% ipython --no-banner

In [1]: import numpy as np

In [2]: np.set_printoptions(precision=3, suppress=True, linewidth=140, sign=" ")

In [3]: feats = np.loadtxt("w.csv", delimiter=",")

In [4]: feats
Out[4]: 
array([[  4.,   5.,   3.,  -9.,   2.],
       [  2.,   1.,   4., -12.,   4.],
       [  4.,   3.,   0.,   0.,   5.],
       [  3.,   1.,   5., -15.,   5.],
       [  0.,   4.,   5., -15.,   0.],
       [  3.,   3.,   4., -12.,   3.],
       [  2.,   4.,   0.,   0.,   1.],
       [  5.,   4.,   2.,  -6.,   3.],
       [  0.,   5.,   0.,   0.,   3.],
       [  3.,   1.,   5., -15.,   5.],
       [  2.,   2.,   5., -15.,   5.],
       [  5.,   1.,   3.,  -9.,   2.]])

In [5]: G = np.cov(feats, rowvar=False)

In [6]: G.shape
Out[6]: (5, 5)

In [7]: np.argwhere(np.triu(np.abs(np.corrcoef(feats.T)) > 0.8, 1))
Out[7]: array([[ 2,  3]])

In [8]: A = np.loadtxt("m.csv", delimiter=",")

In [9]: A
Out[9]: 
array([[ 1.   ,  2.4  , -0.2  , -2.2  , -1.   , -2.987,  0.   , -1.   ],
       [-1.3  ,  2.8  , -0.1  ,  0.8  ,  0.2  ,  0.627,  0.7  ,  0.6  ],
       [ 0.9  ,  1.6  ,  0.8  ,  1.3  , -2.1  , -6.271,  0.   , -0.4  ],
       [ 0.3  ,  2.2  , -0.5  ,  0.4  , -0.3  , -0.903, -0.4  ,  0.3  ],
       [ 1.5  ,  0.4  , -0.5  , -0.2  ,  0.1  ,  0.309,  2.1  , -0.3  ],
       [-0.4  ,  0.7  ,  1.   ,  0.3  ,  0.   ,  0.003, -0.9  , -0.4  ],
       [-2.1  , -2.1  ,  0.8  ,  0.9  , -0.3  , -0.936,  0.4  , -1.6  ],
       [-0.6  ,  0.   , -0.6  ,  0.9  ,  0.1  ,  0.266,  0.4  , -0.1  ],
       [-0.3  , -0.5  ,  1.1  ,  0.5  ,  1.1  ,  3.296, -0.2  ,  1.1  ],
       [-1.   ,  0.9  ,  0.3  , -0.8  ,  0.9  ,  2.684, -1.6  , -1.6  ],
       [ 1.4  , -0.2  , -0.9  ,  0.   ,  0.3  ,  0.895, -0.8  ,  1.   ],
       [-0.5  , -1.1  ,  0.7  ,  2.3  , -0.6  , -1.792, -0.3  ,  0.6  ],
       [ 0.5  , -0.2  ,  0.4  ,  2.3  , -1.7  , -5.116, -0.8  ,  1.4  ],
       [-1.1  ,  0.2  ,  1.4  , -0.2  ,  1.2  ,  3.606, -1.2  , -2.4  ],
       [ 1.3  , -1.3  , -0.2  ,  0.7  ,  0.4  ,  1.179, -0.7  ,  1.   ],
       [-1.   , -0.1  ,  0.4  , -0.9  , -1.3  , -3.873,  1.5  ,  0.6  ],
       [ 0.2  , -0.3  , -0.6  , -0.5  , -1.3  , -3.906,  0.7  , -0.1  ],
       [-0.4  , -0.4  ,  1.   , -1.   , -0.6  , -1.794,  0.9  ,  0.3  ],
       [ 0.2  , -0.5  ,  0.   , -0.3  ,  0.   , -0.024,  0.5  ,  1.4  ],
       [ 1.4  , -0.9  , -0.9  , -0.6  , -0.9  , -2.727, -1.4  ,  0.3  ],
       [-0.9  , -0.2  ,  2.1  , -0.4  ,  0.6  ,  1.818,  1.   , -0.4  ],
       [-0.5  , -0.3  ,  0.9  , -0.4  ,  0.1  ,  0.32 ,  0.3  , -0.1  ],
       [-0.9  , -0.3  ,  0.8  ,  1.2  ,  1.2  ,  3.613, -1.4  ,  0.6  ],
       [-1.7  , -0.5  ,  0.9  , -0.6  , -0.4  , -1.204, -1.4  ,  0.5  ],
       [ 0.7  ,  0.   , -0.1  , -0.7  , -0.1  , -0.308, -1.2  ,  0.5  ],
       [-0.1  , -1.1  ,  0.3  , -1.2  , -0.7  , -2.105, -0.9  , -0.4  ],
       [ 2.   , -1.2  ,  0.8  , -0.9  , -0.1  , -0.302, -0.3  ,  0.7  ],
       [ 0.2  , -1.6  , -0.2  , -0.2  , -0.5  , -1.455, -1.6  ,  2.9  ],
       [ 0.3  , -0.9  , -0.1  , -0.5  , -0.4  , -1.199,  0.2  , -0.6  ],
       [-1.7  , -0.6  , -0.3  , -0.2  ,  0.4  ,  1.205, -1.3  ,  1.2  ],
       [ 1.   ,  0.5  ,  0.1  ,  0.8  ,  0.7  ,  2.126,  0.8  ,  0.   ],
       [ 1.3  ,  2.1  , -1.1  ,  0.4  ,  0.1  ,  0.3  ,  1.4  , -0.1  ],
       [-0.4  ,  0.1  , -1.6  ,  0.4  ,  1.2  ,  3.578, -1.8  ,  1.   ],
       [-0.1  ,  1.2  , -0.5  ,  0.3  ,  0.3  ,  0.911, -0.8  ,  0.   ],
       [ 1.3  , -0.3  , -0.4  ,  1.4  , -1.6  , -4.803,  0.4  ,  0.7  ],
       [-0.8  , -0.2  ,  0.4  , -0.1  ,  0.2  ,  0.617, -0.7  , -0.7  ],
       [ 0.3  ,  1.5  , -0.5  ,  1.2  , -2.6  , -7.821, -1.9  , -0.1  ],
       [ 1.2  ,  0.9  , -0.2  , -1.3  ,  0.9  ,  2.656, -0.8  ,  0.8  ],
       [-2.5  ,  0.4  ,  1.   ,  0.8  ,  0.8  ,  2.462, -0.5  ,  1.   ],
       [-0.9  , -0.2  ,  0.4  ,  1.1  , -0.4  , -1.233, -3.   ,  1.1  ],
       [ 0.1  ,  2.3  , -1.7  , -1.2  , -0.3  , -0.873, -2.3  ,  0.9  ]])

In [10]: D = np.linalg.norm(A[:, None] - A[None], axis=-1)

In [11]: (D + 1e9 * np.eye(41)).round(6).argmin(axis=1)
Out[11]: 
array([ 16,  33,  36,  33,  31,  35,  28,  35,  22,  13,  14,  39,  34,   9,  10,  16,  15,  28,  21,  25,  21,  35,   8,  25,  10,  28,
        24,  18,  25,  35,  33,   4,  22,   5,  12,  21,   2,  10,  22,  23,   3])

In [12]: D.shape
Out[12]: (41, 41)

In [13]: np.linalg.matrix_rank(D ** 2)
Out[13]: np.int64(10)

In [14]: np.unravel_index(D.round(6).argmax(), D.shape)
Out[14]: (np.int64(13), np.int64(36))

In [15]: np.flatnonzero(D[40] < D.mean() / 2)
Out[15]: array([ 40])

In [16]: D.mean(axis=1).argmax()
Out[16]: np.int64(36)

In [17]: D[:5, :5]
Out[17]: 
array([[ 0.   ,  5.658,  5.124,  3.75 ,  5.031],
       [ 5.658,  0.   ,  7.855,  2.67 ,  4.2  ],
       [ 5.124,  7.855,  0.   ,  5.994,  7.635],
       [ 3.75 ,  2.67 ,  5.994,  0.   ,  3.644],
       [ 5.031,  4.2  ,  7.635,  3.644,  0.   ]])
